% ipython --no-banner

In [1]: import numpy as np

In [2]: from numpy import linalg as LA

In [3]: np.set_printoptions(precision=3, suppress=True, linewidth=200)

In [4]: rd = lambda a: np.round(a, 3) + 0

In [5]: J = np.load("x.npy")

In [6]: rd(J)
Out[6]: 
array([[ 0.39 ,  0.499, -0.388, -0.61 , -0.277],
       [ 0.499,  0.592,  0.317,  0.499,  0.227],
       [-0.388,  0.317,  0.753, -0.388, -0.176],
       [-0.61 ,  0.499, -0.388,  0.39 , -0.277],
       [-0.277,  0.227, -0.176, -0.277,  0.874]])

In [7]: # columns are unit length and at right angles

In [8]: evals, V = LA.eig(J)

In [9]: rd(np.sort(LA.eigvals(J.T)))
Out[9]: array([-1.,  1.,  1.,  1.,  1.])

In [10]: rd(J @ V[:, 0] - evals[0] * V[:, 0])
Out[10]: array([0., 0., 0., 0., 0.])

In [11]: x0 = np.array([1, 2, 2, 0, 0])

In [12]: rd(np.sort(np.abs(np.degrees(np.angle(LA.eigvals(J))))))
Out[12]: array([  0.,   0.,   0.,   0., 180.])

In [13]: rd(J.T @ (J @ x0))
Out[13]: array([1., 2., 2., 0., 0.])

In [14]: rd(LA.norm(x0)), rd(LA.norm(J @ x0))
Out[14]: (np.float64(3.0), np.float64(3.0))

In [15]: left, sigma, Vt = LA.svd(J, full_matrices=False)

In [16]: rd(Vt @ Vt.T)
Out[16]: 
array([[1., 0., 0., 0., 0.],
       [0., 1., 0., 0., 0.],
       [0., 0., 1., 0., 0.],
       [0., 0., 0., 1., 0.],
       [0., 0., 0., 0., 1.]])

In [17]: rd(sigma)
Out[17]: array([1., 1., 1., 1., 1.])

In [18]: rd(left.T @ J @ Vt.T)
Out[18]: 
array([[1., 0., 0., 0., 0.],
       [0., 1., 0., 0., 0.],
       [0., 0., 1., 0., 0.],
       [0., 0., 0., 1., 0.],
       [0., 0., 0., 0., 1.]])

In [19]: np.allclose(left * sigma @ Vt, J)
Out[19]: True

In [20]: O, Rm = LA.qr(J)

In [21]: rd(Rm)
Out[21]: 
array([[-1.,  0.,  0.,  0.,  0.],
       [ 0., -1.,  0.,  0.,  0.],
       [ 0.,  0., -1.,  0.,  0.],
       [ 0.,  0.,  0.,  1.,  0.],
       [ 0.,  0.,  0.,  0.,  1.]])

In [22]: rd(O.T @ O)
Out[22]: 
array([[1., 0., 0., 0., 0.],
       [0., 1., 0., 0., 0.],
       [0., 0., 1., 0., 0.],
       [0., 0., 0., 1., 0.],
       [0., 0., 0., 0., 1.]])

In [23]: np.allclose(Rm.T @ Rm, J.T @ J)
Out[23]: True

In [24]: rd(O @ Rm)
Out[24]: 
array([[ 0.39 ,  0.499, -0.388, -0.61 , -0.277],
       [ 0.499,  0.592,  0.317,  0.499,  0.227],
       [-0.388,  0.317,  0.753, -0.388, -0.176],
       [-0.61 ,  0.499, -0.388,  0.39 , -0.277],
       [-0.277,  0.227, -0.176, -0.277,  0.874]])

In [25]: O.shape, Rm.shape
Out[25]: ((5, 5), (5, 5))

In [26]: rd(np.trace(O @ O.T))
Out[26]: np.float64(5.0)

In [27]: O = J.astype(float).copy()

In [28]: for j in range(5):
    ...:     O[:, j] -= O[:, :j] @ (O[:, :j].T @ O[:, j])
    ...:     O[:, j] /= LA.norm(O[:, j])
    ...: 

In [29]: rd(O.T @ J)
Out[29]: 
array([[1., 0., 0., 0., 0.],
       [0., 1., 0., 0., 0.],
       [0., 0., 1., 0., 0.],
       [0., 0., 0., 1., 0.],
       [0., 0., 0., 0., 1.]])

In [30]: rd(O)
Out[30]: 
array([[ 0.39 ,  0.499, -0.388, -0.61 , -0.277],
       [ 0.499,  0.592,  0.317,  0.499,  0.227],
       [-0.388,  0.317,  0.753, -0.388, -0.176],
       [-0.61 ,  0.499, -0.388,  0.39 , -0.277],
       [-0.277,  0.227, -0.176, -0.277,  0.874]])

In [31]: theta = np.deg2rad(36)

In [32]: mat = np.eye(2)

In [33]: mat[np.ix_([0, 1], [0, 1])] = [[np.cos(theta), -np.sin(theta)], [np.sin(theta), np.cos(theta)]]

In [34]: rd(mat)
Out[34]: 
array([[ 0.809, -0.588],
       [ 0.588,  0.809]])

In [35]: x0 = np.array([0, 0])

In [36]: 2 - LA.matrix_rank(mat - np.eye(2), tol=1e-8)
Out[36]: np.int64(0)

In [37]: rd(LA.det(mat))
Out[37]: np.float64(1.0)

In [38]: rd(np.sort(np.abs(np.degrees(np.angle(LA.eigvals(mat))))))
Out[38]: array([36., 36.])

In [39]: rd(LA.norm(x0)), rd(LA.norm(mat @ x0))
Out[39]: (np.float64(0.0), np.float64(0.0))

In [40]: mat.T @ (mat @ x0)
Out[40]: array([0., 0.])

In [41]: rd(LA.inv(mat))
Out[41]: 
array([[ 0.809,  0.588],
       [-0.588,  0.809]])

In [42]: r0 = np.array([-3, -3])

In [43]: M2 = mat + np.outer(r0, np.eye(2)[0])

In [44]: rd(M2)
Out[44]: 
array([[-2.191, -0.588],
       [-2.412,  0.809]])

In [45]: rd(LA.det(M2) / LA.det(mat)), rd(1 + LA.solve(mat, r0)[0])
Out[45]: (np.float64(-3.19), np.float64(-3.19))

In [46]: feats = np.load("arr.npy")

In [47]: feats
Out[47]: 
array([[  4.623,  -6.251,   6.178,   0.17 ,  -9.09 , -14.79 ],
       [ -2.74 , -14.214,  -5.762, -10.035,  -0.177,   7.517],
       [  7.429,  -6.672,  -0.467,  -3.295, -15.862,   6.135],
       [ -8.974,   8.321,   9.225,  10.444,  -6.049,  -4.412],
       [ -2.794,   0.905,   0.495,   4.028,  19.133,  -2.975],
       [  9.315,  -3.957, -10.142,   9.407, -10.306,  -0.049],
       [-12.047,   4.287,   9.436,  -5.074,  -4.041, -10.266],
       [ 10.073,   5.533,  -3.789, -13.704,  -6.977,  -4.132],
       [ -2.755,  -4.119,   2.738, -18.792,  -3.742,  -0.889],
       [  3.437,  10.213,  -9.488, -13.495,  -0.217,  -3.425],
       [  3.84 ,  12.761,   5.634,   2.709, -10.115,   9.001],
       [  9.193,  -2.283,   2.54 ,   2.353,  -8.825, -14.846],
       [  4.056,  -9.654,   6.684,  -4.668,   0.473,  14.955]])

In [48]: x0 = np.array([2, -2])

In [49]: target = mat @ x0

In [50]: beta, lr = np.zeros(2), 1 / LA.norm(mat, 2) ** 2

In [51]: for i in range(200):
    ...:     beta -= lr * mat.T @ (mat @ beta - target)
    ...:     if i % 50 == 0: print(i, round(LA.norm(mat @ beta - target), 3))
    ...: 
0 0.0
50 0.0
100 0.0
150 0.0

In [52]: beta
Out[52]: array([ 2., -2.])

In [53]: M2 = np.c_[feats[:, :1] @ np.array([[-5]]), np.array([2, 0, 2, -1, -1, 1, 1, 1, -2, 0, 1, 2, 1])]

In [54]: rd(M2)
Out[54]: 
array([[-23.115,   2.   ],
       [ 13.7  ,   0.   ],
       [-37.145,   2.   ],
       [ 44.87 ,  -1.   ],
       [ 13.97 ,  -1.   ],
       [-46.575,   1.   ],
       [ 60.235,   1.   ],
       [-50.365,   1.   ],
       [ 13.775,  -2.   ],
       [-17.185,   0.   ],
       [-19.2  ,   1.   ],
       [-45.965,   2.   ],
       [-20.28 ,   1.   ]])

In [55]: LA.matrix_rank(M2)
Out[55]: np.int64(2)

In [56]: rd(LA.lstsq(feats, M2[:, 0])[0])
Out[56]: array([-5.,  0.,  0.,  0.,  0.,  0.])

In [57]: K = np.loadtxt("dump.csv", delimiter=",")

In [58]: K
Out[58]: 
array([[ 2.,  4.,  2., -1.,  5.,  1., -3.],
       [-3.,  2.,  4.,  2., -1.,  5.,  1.],
       [ 1., -3.,  2.,  4.,  2., -1.,  5.],
       [ 5.,  1., -3.,  2.,  4.,  2., -1.],
       [-1.,  5.,  1., -3.,  2.,  4.,  2.],
       [ 2., -1.,  5.,  1., -3.,  2.,  4.],
       [ 4.,  2., -1.,  5.,  1., -3.,  2.]])

In [59]: r0 = np.array([5, 2, 3, 0, 0, 2, 4])

In [60]: M2 = K + np.outer(r0, np.eye(7)[4])

In [61]: M2
Out[61]: 
array([[ 2.,  4.,  2., -1., 10.,  1., -3.],
       [-3.,  2.,  4.,  2.,  1.,  5.,  1.],
       [ 1., -3.,  2.,  4.,  5., -1.,  5.],
       [ 5.,  1., -3.,  2.,  4.,  2., -1.],
       [-1.,  5.,  1., -3.,  2.,  4.,  2.],
       [ 2., -1.,  5.,  1., -1.,  2.,  4.],
       [ 4.,  2., -1.,  5.,  5., -3.,  2.]])

In [62]: M2 = LA.inv(K)

In [63]: rd(LA.det(K) * M2)
Out[63]: 
array([[  9601., -31069., -22019.,  31621.,  -6609.,  51141.,   5121.],
       [  5121.,   9601., -31069., -22019.,  31621.,  -6609.,  51141.],
       [ 51141.,   5121.,   9601., -31069., -22019.,  31621.,  -6609.],
       [ -6609.,  51141.,   5121.,   9601., -31069., -22019.,  31621.],
       [ 31621.,  -6609.,  51141.,   5121.,   9601., -31069., -22019.],
       [-22019.,  31621.,  -6609.,  51141.,   5121.,   9601., -31069.],
       [-31069., -22019.,  31621.,  -6609.,  51141.,   5121.,   9601.]])

In [64]: rd(LA.cond(K))
Out[64]: np.float64(2.695)

In [65]: rd(K @ M2)
Out[65]: 
array([[1., 0., 0., 0., 0., 0., 0.],
       [0., 1., 0., 0., 0., 0., 0.],
       [0., 0., 1., 0., 0., 0., 0.],
       [0., 0., 0., 1., 0., 0., 0.],
       [0., 0., 0., 0., 1., 0., 0.],
       [0., 0., 0., 0., 0., 1., 0.],
       [0., 0., 0., 0., 0., 0., 1.]])

In [66]: rd(LA.slogdet(K)[0])
Out[66]: np.float64(1.0)

In [67]: rd(LA.det(K) * LA.det(M2))
Out[67]: np.float64(1.0)

In [68]: rd(LA.inv(M2))
Out[68]: 
array([[ 2.,  4.,  2., -1.,  5.,  1., -3.],
       [-3.,  2.,  4.,  2., -1.,  5.,  1.],
       [ 1., -3.,  2.,  4.,  2., -1.,  5.],
       [ 5.,  1., -3.,  2.,  4.,  2., -1.],
       [-1.,  5.,  1., -3.,  2.,  4.,  2.],
       [ 2., -1.,  5.,  1., -3.,  2.,  4.],
       [ 4.,  2., -1.,  5.,  1., -3.,  2.]])

In [69]: rd(M2)
Out[69]: 
array([[ 0.025, -0.082, -0.058,  0.084, -0.017,  0.135,  0.014],
       [ 0.014,  0.025, -0.082, -0.058,  0.084, -0.017,  0.135],
       [ 0.135,  0.014,  0.025, -0.082, -0.058,  0.084, -0.017],
       [-0.017,  0.135,  0.014,  0.025, -0.082, -0.058,  0.084],
       [ 0.084, -0.017,  0.135,  0.014,  0.025, -0.082, -0.058],
       [-0.058,  0.084, -0.017,  0.135,  0.014,  0.025, -0.082],
       [-0.082, -0.058,  0.084, -0.017,  0.135,  0.014,  0.025]])

In [70]: X = np.loadtxt("test8.csv", delimiter=",")

In [71]: rd(X)
Out[71]: 
array([[  1.94 ,   1.94 ,  -6.825,   3.31 ,  -0.175],
       [  3.025,   3.025, -10.912,   5.32 ,   3.912],
       [  1.139,   1.139,  -6.263,  -1.85 ,  -0.737],
       [  0.666,   0.666,  -2.592,   0.108,  -4.408],
       [  1.057,   1.057,  -2.028,   3.889,  -4.972],
       [ -1.491,  -1.491,   3.543,  -6.868, -10.543],
       [ -0.596,  -0.596,   4.164,   0.777, -11.164],
       [ -0.645,  -0.645,   1.549,  -3.511,  -8.549],
       [  1.366,   1.366,  -3.074,   4.632,  -3.926],
       [  1.701,   1.701,  -6.388,   2.174,  -0.612],
       [  1.945,   1.945,  -5.072,   5.981,  -1.928],
       [  1.621,   1.621,  -6.261,   1.764,  -0.739],
       [  2.392,   2.392,  -9.722,   2.361,   2.722],
       [  0.973,   0.973,  -6.614,  -3.624,  -0.386],
       [  1.194,   1.194,  -0.809,   6.742,  -6.191],
       [  0.621,   0.621,  -3.847,  -2.111,  -3.153],
       [  2.506,   2.506,  -7.377,   6.731,   0.377]])

In [72]: rd(LA.norm(X, 2) / LA.norm(X))
Out[72]: np.float64(0.76)

In [73]: LA.matrix_rank(X, rtol=0.1)
Out[73]: np.int64(3)

In [74]: [round(float(x), 3) for x in LA.svd(X, compute_uv=False)[:3]]
Out[74]: [28.457, 20.438, 13.23]

In [75]: LA.cond(X) > 100
Out[75]: np.True_
